$ ipython --no-banner

In [1]: import numpy as np

In [2]: np.set_printoptions(precision=2, suppress=True, linewidth=120)

In [3]: M2 = np.array([[0, -2, -2, 1], [-1, 2, -1, -2], [2, 1, 1, 2]])

In [4]: data = M2.T @ M2

In [5]: print(data)
[[ 5  0  3  6]
 [ 0  9  3 -4]
 [ 3  3  6  2]
 [ 6 -4  2  9]]

In [6]: # looks like rank 3

In [7]: U, sigma, Vh = np.linalg.svd(data)

In [8]: sigma.round(2) + 0
Out[8]: array([15.43, 11.31,  2.26,  0.  ])

In [9]: M2 = U[:, :3] @ np.diag(sigma[:3]) @ Vh[:3]

In [10]: np.linalg.matrix_rank(M2)
Out[10]: np.int64(3)

In [11]: np.round(np.linalg.norm(data - M2, 2), 2), round(sigma[3], 2)
Out[11]: (np.float64(0.0), np.float64(0.0))

In [12]: round(float(np.linalg.norm(data - M2) / np.linalg.norm(data)), 2)
Out[12]: 0.0

In [13]: print(round(np.abs(data - M2).max(), 2))
0.0

In [14]: print(round(float(np.linalg.det(data)), 2))
-0.0

In [15]: np.allclose(data, data.T)
Out[15]: True

In [16]: np.linalg.matrix_power(data, 4)
Out[16]: 
array([[ 15250,  -6915,   8445,  21240],
       [ -6915,  17186,   3017, -16056],
       [  8445,   3017,   8054,   8628],
       [ 21240, -16056,   8628,  32521]])

In [17]: feats = np.load("dump.npy")

In [18]: print(feats)
[[ 2 -2  1]
 [ 2 -2  1]]

In [19]: # row 1 repeats row 0

In [20]: M2 = feats / np.sqrt((feats ** 2).mean(axis=1, keepdims=True))

In [21]: np.linalg.matrix_rank(feats - feats.mean(axis=1, keepdims=True))
Out[21]: np.int64(1)

In [22]: feats - feats.mean(axis=1, keepdims=True)
Out[22]: 
array([[ 1.67, -2.33,  0.67],
       [ 1.67, -2.33,  0.67]])

In [23]: print(np.linalg.matrix_rank(M2) == np.linalg.matrix_rank(feats))
True

In [24]: np.linalg.norm(M2, axis=1)
Out[24]: array([1.73, 1.73])

In [25]: U, sigma, Vh = np.linalg.svd(feats)

In [26]: vecs = Vh[:(sigma > 1e-8).sum()]

In [27]: rng = np.random.default_rng(12465)

In [28]: x = feats[0] + -1 * feats[1] + rng.integers(2) * np.eye(3)[1]

In [29]: x
Out[29]: array([0., 0., 0.])

In [30]: np.diag(vecs.T @ vecs)
Out[30]: array([0.44, 0.44, 0.11])

In [31]: np.linalg.matrix_rank(np.vstack([feats, x]))
Out[31]: np.int64(1)

In [32]: U, sigma, Vh = np.linalg.svd(data)

In [33]: vecs = Vh[:(sigma > 1e-8).sum()]

In [34]: x = data[1] + -1 * data[3] + rng.integers(2) * np.eye(4)[0]

In [35]: x
Out[35]: array([ -5.,  13.,   1., -13.])

In [36]: vecs.T @ vecs
Out[36]: 
array([[ 0.43,  0.19,  0.04,  0.46],
       [ 0.19,  0.94, -0.01, -0.15],
       [ 0.04, -0.01,  1.  , -0.03],
       [ 0.46, -0.15, -0.03,  0.64]])

In [37]: np.allclose(vecs.T @ vecs @ x, x)
Out[37]: False

In [38]: print(round(float(np.linalg.norm(x - vecs.T @ vecs @ x)), 2))
0.75

In [39]: def softmax(z):
    ...:     e = np.exp(z - z.max(axis=-1, keepdims=True))
    ...:     return e / e.sum(axis=-1, keepdims=True)
    ...: 

In [40]: softmax(feats[1])
Out[40]: array([0.72, 0.01, 0.27])

In [41]: print(softmax(feats).sum(axis=1))
[1. 1.]

In [42]: softmax(feats[1] + 2)
Out[42]: array([0.72, 0.01, 0.27])

In [43]: att = feats @ feats.T / np.sqrt(3)

In [44]: print(softmax(att).round(6).argmax(axis=1))
[0 0]

In [45]: M = np.load("x.npy")

In [46]: M
Out[46]: 
array([[-27, -27, -27, -27],
       [ -9, -18,  -9, -18],
       [ 12,  12, -27, -27],
       [  4,   8,  -9, -18]])

In [47]: M2 = np.array([[-5, 0], [-1, -2]])

In [48]: C = np.kron(M2, M)

In [49]: np.linalg.matrix_rank(C)
Out[49]: np.int64(8)

In [50]: C
Out[50]: 
array([[135, 135, 135, 135,   0,   0,   0,   0],
       [ 45,  90,  45,  90,   0,   0,   0,   0],
       [-60, -60, 135, 135,   0,   0,   0,   0],
       [-20, -40,  45,  90,   0,   0,   0,   0],
       [ 27,  27,  27,  27,  54,  54,  54,  54],
       [  9,  18,   9,  18,  18,  36,  18,  36],
       [-12, -12,  27,  27, -24, -24,  54,  54],
       [ -4,  -8,   9,  18,  -8, -16,  18,  36]])

In [51]: C.shape
Out[51]: (8, 8)

In [52]: print(round(float(np.linalg.norm(C, 2)), 2), round(float(np.linalg.norm(M2, 2) * np.linalg.norm(M, 2)), 2))
330.87 330.87
